In [1]: import numpy as np

In [2]: np.set_printoptions(suppress=True, linewidth=120)

In [3]: feats = np.array([[-8.0, 5.0, 0.0], [5.0, -6.0, 5.0], [0.0, 5.0, -2.0]])

In [4]: print(feats)
[[-8.  5.  0.]
 [ 5. -6.  5.]
 [ 0.  5. -2.]]

In [5]: w, evecs = np.linalg.eigh(feats)

In [6]: vec = np.array([-1, -2, -3])

In [7]: print(np.round(evecs * np.maximum(w, 0) @ evecs.T, 2))
[[0.21 0.43 0.5 ]
 [0.43 0.87 1.02]
 [0.5  1.02 1.2 ]]

In [8]: print(np.abs(feats).sum(axis=1).max(), round(float(np.abs(w).max()), 2))
16.0 13.13

In [9]: print(vec @ feats @ vec)
30.0

In [10]: w, evecs = np.linalg.eigh(feats)

In [11]: print(np.abs(evecs[:, -1]).round(6).argmax())
2

In [12]: print((w > 1e-8).sum(), (w < -1e-8).sum())
1 2

In [13]: print(np.round(np.linalg.svd(feats, compute_uv=False), 2))
[13.13  5.15  2.28]

In [14]: print(w.round(2))
[-13.13  -5.15   2.28]

In [15]: print(np.unique(w.round(6) + 0, return_counts=True)[1])
[1 1 1]

In [16]: print(np.round(np.abs(evecs[:, -1]), 2))
[0.3  0.62 0.72]

In [17]: print(np.round(evecs @ np.diag(w) @ evecs.T, 2) + 0)
[[-8.  5.  0.]
 [ 5. -6.  5.]
 [ 0.  5. -2.]]

In [18]: r0 = np.array([-2, -9, -4])

In [19]: out = feats + np.outer(r0, np.eye(3)[0])

In [20]: print(out)
[[-10.   5.   0.]
 [ -4.  -6.   5.]
 [ -4.   5.  -2.]]

In [21]: print(round(float(np.linalg.det(out) / np.linalg.det(feats)), 2), round(float(1 + np.linalg.solve(feats, r0)[0]), 2))
-0.06 -0.06

In [22]: print(np.linalg.matrix_rank(out - feats))
1

In [23]: arr = np.loadtxt("out14.csv", delimiter=",")

In [24]: print(arr)
[[  0.   8.   8.]
 [  0. -10. -10.]
 [  0.  -6.  -6.]
 [  0.  -8.  -8.]]

In [25]: # rows and columns are dependent

In [26]: print(round(np.trace(np.linalg.pinv(arr) @ arr), 2))
1.0

In [27]: try:
    ...:     np.linalg.inv(arr)
    ...: except np.linalg.LinAlgError as e:
    ...:     print(e)
    ...: 
Last 2 dimensions of the array must be square

In [28]: print(np.linalg.lstsq(arr[:-1].T, arr[-1])[2])
1

In [29]: W0 = np.load("run0.npy")

In [30]: print(W0)
[[ -8.48  15.82   1.92   8.61]
 [ -8.76  -1.41   2.89  17.69]
 [ -3.75  -6.88   1.54  18.34]
 [  6.34   7.47  17.43   0.44]
 [  0.84  11.53 -10.48  12.51]
 [ -2.85 -14.44  -9.22  -9.92]
 [-17.31  -6.    -7.7   -2.26]
 [-11.56   2.04  -9.08  13.4 ]
 [  8.26  15.16  -9.66   2.96]
 [  9.46  -6.31  -8.91  13.84]
 [  4.76  10.92 -10.13  12.47]
 [-17.59   4.56   8.23   1.41]
 [-12.37 -14.44  -4.73   4.03]
 [  6.9   -6.11   6.62  16.47]
 [ 10.72 -15.06   6.43  -4.1 ]
 [ 17.7    8.49  -2.33  -3.05]
 [-11.36  -0.92  16.43  -0.52]
 [ -6.17   1.95  11.86  14.75]
 [ -9.82  10.56  -1.72 -13.75]
 [ -2.79  16.68  -1.24 -10.6 ]]

In [31]: Ac = W0 - W0.mean(axis=1)
Traceback (most recent call last):
  Cell In[31], line 1
    Ac = W0 - W0.mean(axis=1)
ValueError: operands could not be broadcast together with shapes (20,4) (20,) 


In [32]: Ac = W0 - W0.mean(axis=0)

In [33]: left, s, VT = np.linalg.svd(Ac, full_matrices=False)

In [34]: print(np.abs(VT[0]).argmax())
1

In [35]: print((np.sign(left[:, 0]) == np.sign(left[0, 0])).astype(int))
[1 0 0 1 1 0 0 0 1 0 1 0 0 0 0 1 0 0 1 1]

In [36]: print(np.searchsorted(np.cumsum(s ** 2) / (s ** 2).sum(), 0.9) + 1)
4

In [37]: print(np.round(Ac.mean(axis=0), 2) + 0)
[0. 0. 0. 0.]

In [38]: gram = W0.T @ W0

In [39]: print((W0 @ W0.T).shape)
(20, 20)

In [40]: print(np.linalg.matrix_rank(gram))
4

In [41]: K = np.array([[1, 0, 0, 0, 0],
    ...:     [-2, 1, 0, 0, 0],
    ...:     [0, 2, 1, 0, 0],
    ...:     [-1, -1, -2, 1, 0],
    ...:     [2, -1, 2, -2, 1]])

In [42]: # triangular, det is the product of the diagonal

In [43]: out = K[0, 0] * K[1:] - np.outer(K[1:, 0], K[0])

In [44]: print(out)
[[ 0  1  0  0  0]
 [ 0  2  1  0  0]
 [ 0 -1 -2  1  0]
 [ 0 -1  2 -2  1]]

In [45]: print(np.flatnonzero(~out.round(6).any(axis=1)))
[]

In [46]: q, evecs = np.linalg.qr(feats[:, :2])[0], np.linalg.qr(feats[:, 2:])[0]

In [47]: s = np.linalg.svd(q.T @ evecs, compute_uv=False)

In [48]: print(np.round(np.degrees(np.arccos(s.clip(0, 1))), 2))
[33.02]

In [49]: print(s.round(2))
[0.84]

In [50]: print((s > 0.9).sum())
0
